>>> import numpy as np
>>> from numpy import linalg as LA
>>> np.set_printoptions(precision=2, suppress=True, linewidth=140)
>>> other = np.array([[-2, -1, 2, -2, -2, 0, -2, -1, 0, -2],
...     [0, -2, 0, 0, 2, 2, -2, 1, -2, -1],
...     [1, 0, 1, -2, 0, 1, -2, -2, -2, -2],
...     [1, 0, -2, 1, 0, 2, -1, 2, -1, 2],
...     [0, 1, -2, 2, 0, 0, -1, 1, -1, -1],
...     [-1, 0, -2, -2, -1, 0, 2, 2, 0, 1],
...     [2, 0, 1, 2, 0, -2, -2, 1, 1, 2],
...     [1, 1, -1, -1, 0, 0, 1, -1, 0, 1],
...     [-1, 0, -2, -1, 1, 0, 0, -1, 1, 0],
...     [-1, 2, 2, -1, -2, 1, 0, -1, -1, 2]])
>>> A = np.tril(other)
>>> A
array([[-2,  0,  0,  0,  0,  0,  0,  0,  0,  0],
       [ 0, -2,  0,  0,  0,  0,  0,  0,  0,  0],
       [ 1,  0,  1,  0,  0,  0,  0,  0,  0,  0],
       [ 1,  0, -2,  1,  0,  0,  0,  0,  0,  0],
       [ 0,  1, -2,  2,  0,  0,  0,  0,  0,  0],
       [-1,  0, -2, -2, -1,  0,  0,  0,  0,  0],
       [ 2,  0,  1,  2,  0, -2, -2,  0,  0,  0],
       [ 1,  1, -1, -1,  0,  0,  1, -1,  0,  0],
       [-1,  0, -2, -1,  1,  0,  0, -1,  1,  0],
       [-1,  2,  2, -1, -2,  1,  0, -1, -1,  2]])
>>> # triangular
>>> LA.lstsq(A[:-1].T, A[-1])[2]
np.int32(8)
>>> np.round(A @ LA.pinv(A) @ A, 2) + 0
array([[-2.,  0.,  0.,  0.,  0.,  0.,  0.,  0.,  0.,  0.],
       [ 0., -2.,  0.,  0.,  0.,  0.,  0.,  0.,  0.,  0.],
       [ 1.,  0.,  1.,  0.,  0.,  0.,  0.,  0.,  0.,  0.],
       [ 1.,  0., -2.,  1.,  0.,  0.,  0.,  0.,  0.,  0.],
       [ 0.,  1., -2.,  2.,  0.,  0.,  0.,  0.,  0.,  0.],
       [-1.,  0., -2., -2., -1.,  0.,  0.,  0.,  0.,  0.],
       [ 2.,  0.,  1.,  2.,  0., -2., -2.,  0.,  0.,  0.],
       [ 1.,  1., -1., -1.,  0.,  0.,  1., -1.,  0.,  0.],
       [-1.,  0., -2., -1.,  1.,  0.,  0., -1.,  1.,  0.],
       [-1.,  2.,  2., -1., -2.,  1.,  0., -1., -1.,  2.]])
>>> rng = np.random.default_rng(69)
>>> z = rng.permutation(10)
>>> z
array([8, 9, 0, 5, 1, 4, 7, 6, 3, 2])
>>> other = A[z][:, z]
>>> np.allclose(other, A)
False
>>> np.sort(np.abs(LA.eigvals(other)))
array([0., 0., 1., 1., 1., 1., 2., 2., 2., 2.])
>>> other
array([[ 1,  0, -1,  0,  0,  1, -1,  0, -1, -2],
       [-1,  2, -1,  1,  2, -2, -1,  0, -1,  2],
       [ 0,  0, -2,  0,  0,  0,  0,  0,  0,  0],
       [ 0,  0, -1,  0,  0, -1,  0,  0, -2, -2],
       [ 0,  0,  0,  0, -2,  0,  0,  0,  0,  0],
       [ 0,  0,  0,  0,  1,  0,  0,  0,  2, -2],
       [ 0,  0,  1,  0,  1,  0, -1,  1, -1, -1],
       [ 0,  0,  2, -2,  0,  0,  0, -2,  2,  1],
       [ 0,  0,  1,  0,  0,  0,  0,  0,  1, -2],
       [ 0,  0,  1,  0,  0,  0,  0,  0,  0,  1]])
>>> w1 = np.array([[-2, 3, -1, -1, 0],
...     [1, -3, 3, 3, -3],
...     [2, 2, 3, -3, -3],
...     [0, 2, -1, 2, -1],
...     [2, -1, -3, 1, -2],
...     [2, -1, -3, 0, 2],
...     [1, -1, -3, 1, -1],
...     [-3, 0, -3, 2, 2],
...     [3, -1, 2, 1, 2],
...     [-2, -2, 1, 1, -2]])
>>> coef = np.array([4, 5, 4, 9, 9])
>>> H = np.maximum(A @ w1 + coef, 0)
>>> (H > 0).mean(axis=0)
array([0.7, 0.5, 0.7, 1. , 0.9])
>>> LA.matrix_rank(H)
np.int64(5)
>>> basis = np.array([[-4, -7, -2], [2, 6, -5], [6, -7, 9], [0, 8, -2], [6, -7, -4]])
>>> w1 @ basis
array([[  8,  31, -18],
       [-10,  -1,  46],
       [ -4, -26,  31],
       [ -8,  42, -19],
       [-40,  23, -20],
       [-16, -13, -34],
       [-30,  23, -22],
       [  6,  44, -33],
       [ 10, -47,   7],
       [ -2,  17,  29]])
>>> try:
...     LA.inv(A)
... except LA.LinAlgError as e:
...     print(repr(e))
... 
LinAlgError('Singular matrix')
>>> np.prod(np.diag(A)), round(LA.det(A), 2)
(np.int64(0), np.float64(0.0))
>>> np.sort(LA.eigvals(A))
array([-2., -2., -2., -1.,  0.,  0.,  1.,  1.,  1.,  2.])
>>> LA.matrix_rank(A - A[0, 0] * np.eye(10))
np.int64(8)
>>> E = np.array([[0, 0, 2, 4], [0, 2, 5, 1], [2, 5, 2, 3], [4, 1, 3, 4]])
>>> # equal to its transpose
>>> z = rng.permutation(4)
>>> other = E[:, z] * rng.choice([-1, 1], 4)
>>> other
array([[ 2, -4,  0,  0],
       [ 5, -1,  0,  2],
       [ 2, -3,  2,  5],
       [ 3, -4,  4,  1]])
>>> left, _, Vh = LA.svd(E.T @ other)
>>> np.round(left @ Vh, 2) + 0
array([[ 0.,  0.,  1.,  0.],
       [ 0.,  0.,  0.,  1.],
       [ 1.,  0.,  0.,  0.],
       [ 0., -1.,  0.,  0.]])
>>> r0 = np.array([-3, -3, 3, 3])
>>> other = E + np.outer(r0, np.eye(4)[1])
>>> np.round(LA.det(other) / LA.det(E), 2), round(float(1 + LA.solve(E, r0)[1]), 2)
(np.float64(1.5), 1.5)
>>> LA.matrix_rank(LA.inv(other) - LA.inv(E), tol=1e-8)
np.int64(1)
>>> other
array([[ 0., -3.,  2.,  4.],
       [ 0., -1.,  5.,  1.],
       [ 2.,  8.,  2.,  3.],
       [ 4.,  4.,  3.,  4.]])
>>> other = LA.inv(E)
>>> round(LA.slogdet(E)[0], 2)
np.float64(1.0)
>>> round(float(LA.cond(E)), 2)
4.33
>>> np.round(LA.inv(other), 2) + 0
array([[0., 0., 2., 4.],
       [0., 2., 5., 1.],
       [2., 5., 2., 3.],
       [4., 1., 3., 4.]])
>>> LA.det(E) * other
array([[-74., -18., -10.,  86.],
       [-18.,   0.,  72., -36.],
       [-10.,  72., -32.,  16.],
       [ 86., -36.,  16.,  -8.]])
>>> (np.abs(other) > 1e-9).astype(int)
array([[1, 1, 1, 1],
       [1, 0, 1, 1],
       [1, 1, 1, 1],
       [1, 1, 1, 1]])
>>> np.allclose(other, E.T)
False
>>> data = np.load("data.npy")
>>> data
array([[1, 0, 3, 3],
       [3, 0, 1, 0],
       [0, 2, 0, 3],
       [2, 0, 3, 3]])
>>> np.round(LA.norm(data, 2) / LA.norm(data), 2)
np.float64(0.87)
>>> round(np.log10(LA.cond(data)))
2
>>> LA.matrix_rank(data, rtol=0.1)
np.int64(3)
>>> np.abs(LA.svd(data)[2][-1])
array([0.17, 0.69, 0.54, 0.46])
>>> K = np.loadtxt("layer17.csv", delimiter=",")
>>> K
array([[0., 0., 1., 0., 0., 1., 0., 0., 1., 1., 0., 1.],
       [0., 0., 0., 1., 1., 0., 0., 1., 0., 0., 0., 0.],
       [1., 0., 0., 0., 0., 1., 0., 0., 1., 1., 1., 1.],
       [0., 1., 0., 0., 1., 0., 1., 1., 0., 0., 0., 0.],
       [0., 1., 0., 1., 0., 0., 0., 1., 0., 0., 0., 0.],
       [1., 0., 1., 0., 0., 0., 0., 0., 1., 1., 1., 1.],
       [0., 0., 0., 1., 0., 0., 0., 1., 0., 0., 0., 0.],
       [0., 1., 0., 1., 1., 0., 1., 0., 0., 0., 0., 0.],
       [1., 0., 1., 0., 0., 1., 0., 0., 0., 1., 1., 1.],
       [1., 0., 1., 0., 0., 1., 0., 0., 1., 0., 0., 1.],
       [0., 0., 1., 0., 0., 1., 0., 0., 1., 0., 0., 1.],
       [1., 0., 1., 0., 0., 1., 0., 0., 1., 1., 1., 0.]])
>>> vals, evecs = LA.eigh(K)
>>> np.round(np.abs(evecs[:, -1]), 2) + 0
array([0.36, 0.  , 0.4 , 0.  , 0.  , 0.4 , 0.  , 0.  , 0.4 , 0.36, 0.29, 0.4 ])
>>> LA.svd(K, compute_uv=False)
array([5.5 , 3.32, 1.89, 1.68, 1.  , 1.  , 1.  , 1.  , 1.  , 1.  , 0.38, 0.36])
>>> np.abs(evecs[:, -1]).round(6).argmax()
np.int64(2)
>>> (vals > 1e-8).sum(), (vals < -1e-8).sum()
(np.int64(4), np.int64(8))
>>> LA.eigvalsh(K + -1 * np.eye(12))
array([-2.89, -2.68, -2.  , -2.  , -2.  , -2.  , -2.  , -2.  , -0.64, -0.62,  2.32,  4.5 ])
>>> np.round(evecs.T @ K @ evecs, 2) + 0
array([[-1.89,  0.  ,  0.  ,  0.  ,  0.  ,  0.  ,  0.  ,  0.  ,  0.  ,  0.  ,  0.  ,  0.  ],
       [ 0.  , -1.68,  0.  ,  0.  ,  0.  ,  0.  ,  0.  ,  0.  ,  0.  ,  0.  ,  0.  ,  0.  ],
       [ 0.  ,  0.  , -1.  ,  0.  ,  0.  ,  0.  ,  0.  ,  0.  ,  0.  ,  0.  ,  0.  ,  0.  ],
       [ 0.  ,  0.  ,  0.  , -1.  ,  0.  ,  0.  ,  0.  ,  0.  ,  0.  ,  0.  ,  0.  ,  0.  ],
       [ 0.  ,  0.  ,  0.  ,  0.  , -1.  ,  0.  ,  0.  ,  0.  ,  0.  ,  0.  ,  0.  ,  0.  ],
       [ 0.  ,  0.  ,  0.  ,  0.  ,  0.  , -1.  ,  0.  ,  0.  ,  0.  ,  0.  ,  0.  ,  0.  ],
       [ 0.  ,  0.  ,  0.  ,  0.  ,  0.  ,  0.  , -1.  ,  0.  ,  0.  ,  0.  ,  0.  ,  0.  ],
       [ 0.  ,  0.  ,  0.  ,  0.  ,  0.  ,  0.  ,  0.  , -1.  ,  0.  ,  0.  ,  0.  ,  0.  ],
       [ 0.  ,  0.  ,  0.  ,  0.  ,  0.  ,  0.  ,  0.  ,  0.  ,  0.36,  0.  ,  0.  ,  0.  ],
       [ 0.  ,  0.  ,  0.  ,  0.  ,  0.  ,  0.  ,  0.  ,  0.  ,  0.  ,  0.38,  0.  ,  0.  ],
       [ 0.  ,  0.  ,  0.  ,  0.  ,  0.  ,  0.  ,  0.  ,  0.  ,  0.  ,  0.  ,  3.32,  0.  ],
       [ 0.  ,  0.  ,  0.  ,  0.  ,  0.  ,  0.  ,  0.  ,  0.  ,  0.  ,  0.  ,  0.  ,  5.5 ]])
>>> np.round(evecs @ np.diag(vals) @ evecs.T, 2) + 0
array([[0., 0., 1., 0., 0., 1., 0., 0., 1., 1., 0., 1.],
       [0., 0., 0., 1., 1., 0., 0., 1., 0., 0., 0., 0.],
       [1., 0., 0., 0., 0., 1., 0., 0., 1., 1., 1., 1.],
       [0., 1., 0., 0., 1., 0., 1., 1., 0., 0., 0., 0.],
       [0., 1., 0., 1., 0., 0., 0., 1., 0., 0., 0., 0.],
       [1., 0., 1., 0., 0., 0., 0., 0., 1., 1., 1., 1.],
       [0., 0., 0., 1., 0., 0., 0., 1., 0., 0., 0., 0.],
       [0., 1., 0., 1., 1., 0., 1., 0., 0., 0., 0., 0.],
       [1., 0., 1., 0., 0., 1., 0., 0., 0., 1., 1., 1.],
       [1., 0., 1., 0., 0., 1., 0., 0., 1., 0., 0., 1.],
       [0., 0., 1., 0., 0., 1., 0., 0., 1., 0., 0., 1.],
       [1., 0., 1., 0., 0., 1., 0., 0., 1., 1., 1., 0.]])
>>> np.round(evecs.T @ evecs, 2) + 0
array([[1., 0., 0., 0., 0., 0., 0., 0., 0., 0., 0., 0.],
       [0., 1., 0., 0., 0., 0., 0., 0., 0., 0., 0., 0.],
       [0., 0., 1., 0., 0., 0., 0., 0., 0., 0., 0., 0.],
       [0., 0., 0., 1., 0., 0., 0., 0., 0., 0., 0., 0.],
       [0., 0., 0., 0., 1., 0., 0., 0., 0., 0., 0., 0.],
       [0., 0., 0., 0., 0., 1., 0., 0., 0., 0., 0., 0.],
       [0., 0., 0., 0., 0., 0., 1., 0., 0., 0., 0., 0.],
       [0., 0., 0., 0., 0., 0., 0., 1., 0., 0., 0., 0.],
       [0., 0., 0., 0., 0., 0., 0., 0., 1., 0., 0., 0.],
       [0., 0., 0., 0., 0., 0., 0., 0., 0., 1., 0., 0.],
       [0., 0., 0., 0., 0., 0., 0., 0., 0., 0., 1., 0.],
       [0., 0., 0., 0., 0., 0., 0., 0., 0., 0., 0., 1.]])
>>> r0 = np.array([1, 1, 1, 1, 0, 2, 1, 3, 1, 3, 2, 2])
>>> other = K + np.outer(r0, np.eye(12)[4])
>>> LA.matrix_rank(LA.inv(other) - LA.inv(K), tol=1e-8)
np.int64(1)
>>> other
array([[0., 0., 1., 0., 1., 1., 0., 0., 1., 1., 0., 1.],
       [0., 0., 0., 1., 2., 0., 0., 1., 0., 0., 0., 0.],
       [1., 0., 0., 0., 1., 1., 0., 0., 1., 1., 1., 1.],
       [0., 1., 0., 0., 2., 0., 1., 1., 0., 0., 0., 0.],
       [0., 1., 0., 1., 0., 0., 0., 1., 0., 0., 0., 0.],
       [1., 0., 1., 0., 2., 0., 0., 0., 1., 1., 1., 1.],
       [0., 0., 0., 1., 1., 0., 0., 1., 0., 0., 0., 0.],
       [0., 1., 0., 1., 4., 0., 1., 0., 0., 0., 0., 0.],
       [1., 0., 1., 0., 1., 1., 0., 0., 0., 1., 1., 1.],
       [1., 0., 1., 0., 3., 1., 0., 0., 1., 0., 0., 1.],
       [0., 0., 1., 0., 2., 1., 0., 0., 1., 0., 0., 1.],
       [1., 0., 1., 0., 2., 1., 0., 0., 1., 1., 1., 0.]])
>>> np.round(LA.det(other) / LA.det(K), 2), round(float(1 + LA.solve(K, r0)[4]), 2)
(np.float64(1.0), 1.0)
>>> W0 = np.load("dump.npy")
>>> W0.round(2) + 0
array([[ 0.22,  0.11, -0.02, -0.05,  0.11,  0.13, -0.14,  0.07, -0.32, -0.04,  0.02],
       [ 0.11,  0.33, -0.32, -0.01,  0.01,  0.29, -0.01,  0.13,  0.01,  0.07, -0.05],
       [-0.02, -0.32,  0.46, -0.1 , -0.07, -0.19, -0.07, -0.12, -0.18,  0.18,  0.11],
       [-0.05, -0.01, -0.1 ,  0.16, -0.06, -0.14,  0.16,  0.16,  0.02, -0.2 , -0.06],
       [ 0.11,  0.01, -0.07, -0.06,  0.35,  0.08, -0.24, -0.24, -0.02, -0.29,  0.03],
       [ 0.13,  0.29, -0.19, -0.14,  0.08,  0.36, -0.14, -0.05,  0.02,  0.21,  0.  ],
       [-0.14, -0.01, -0.07,  0.16, -0.24, -0.14,  0.26,  0.22,  0.11,  0.01, -0.07],
       [ 0.07,  0.13, -0.12,  0.16, -0.24, -0.05,  0.22,  0.45, -0.26,  0.01, -0.07],
       [-0.32,  0.01, -0.18,  0.02, -0.02,  0.02,  0.11, -0.26,  0.68,  0.05, -0.05],
       [-0.04,  0.07,  0.18, -0.2 , -0.29,  0.21,  0.01,  0.01,  0.05,  0.69,  0.05],
       [ 0.02, -0.05,  0.11, -0.06,  0.03,  0.  , -0.07, -0.07, -0.05,  0.05,  0.04]])
>>> vals, evecs = LA.eigh(W0)
>>> np.round(evecs @ np.diag(vals) @ evecs.T, 2) + 0
array([[ 0.22,  0.11, -0.02, -0.05,  0.11,  0.13, -0.14,  0.07, -0.32, -0.04,  0.02],
       [ 0.11,  0.33, -0.32, -0.01,  0.01,  0.29, -0.01,  0.13,  0.01,  0.07, -0.05],
       [-0.02, -0.32,  0.46, -0.1 , -0.07, -0.19, -0.07, -0.12, -0.18,  0.18,  0.11],
       [-0.05, -0.01, -0.1 ,  0.16, -0.06, -0.14,  0.16,  0.16,  0.02, -0.2 , -0.06],
       [ 0.11,  0.01, -0.07, -0.06,  0.35,  0.08, -0.24, -0.24, -0.02, -0.29,  0.03],
       [ 0.13,  0.29, -0.19, -0.14,  0.08,  0.36, -0.14, -0.05,  0.02,  0.21,  0.  ],
       [-0.14, -0.01, -0.07,  0.16, -0.24, -0.14,  0.26,  0.22,  0.11,  0.01, -0.07],
       [ 0.07,  0.13, -0.12,  0.16, -0.24, -0.05,  0.22,  0.45, -0.26,  0.01, -0.07],
       [-0.32,  0.01, -0.18,  0.02, -0.02,  0.02,  0.11, -0.26,  0.68,  0.05, -0.05],
       [-0.04,  0.07,  0.18, -0.2 , -0.29,  0.21,  0.01,  0.01,  0.05,  0.69,  0.05],
       [ 0.02, -0.05,  0.11, -0.06,  0.03,  0.  , -0.07, -0.07, -0.05,  0.05,  0.04]])
>>> np.round(LA.eigvalsh(W0 @ W0), 2) + 0
array([0., 0., 0., 0., 0., 0., 0., 1., 1., 1., 1.])
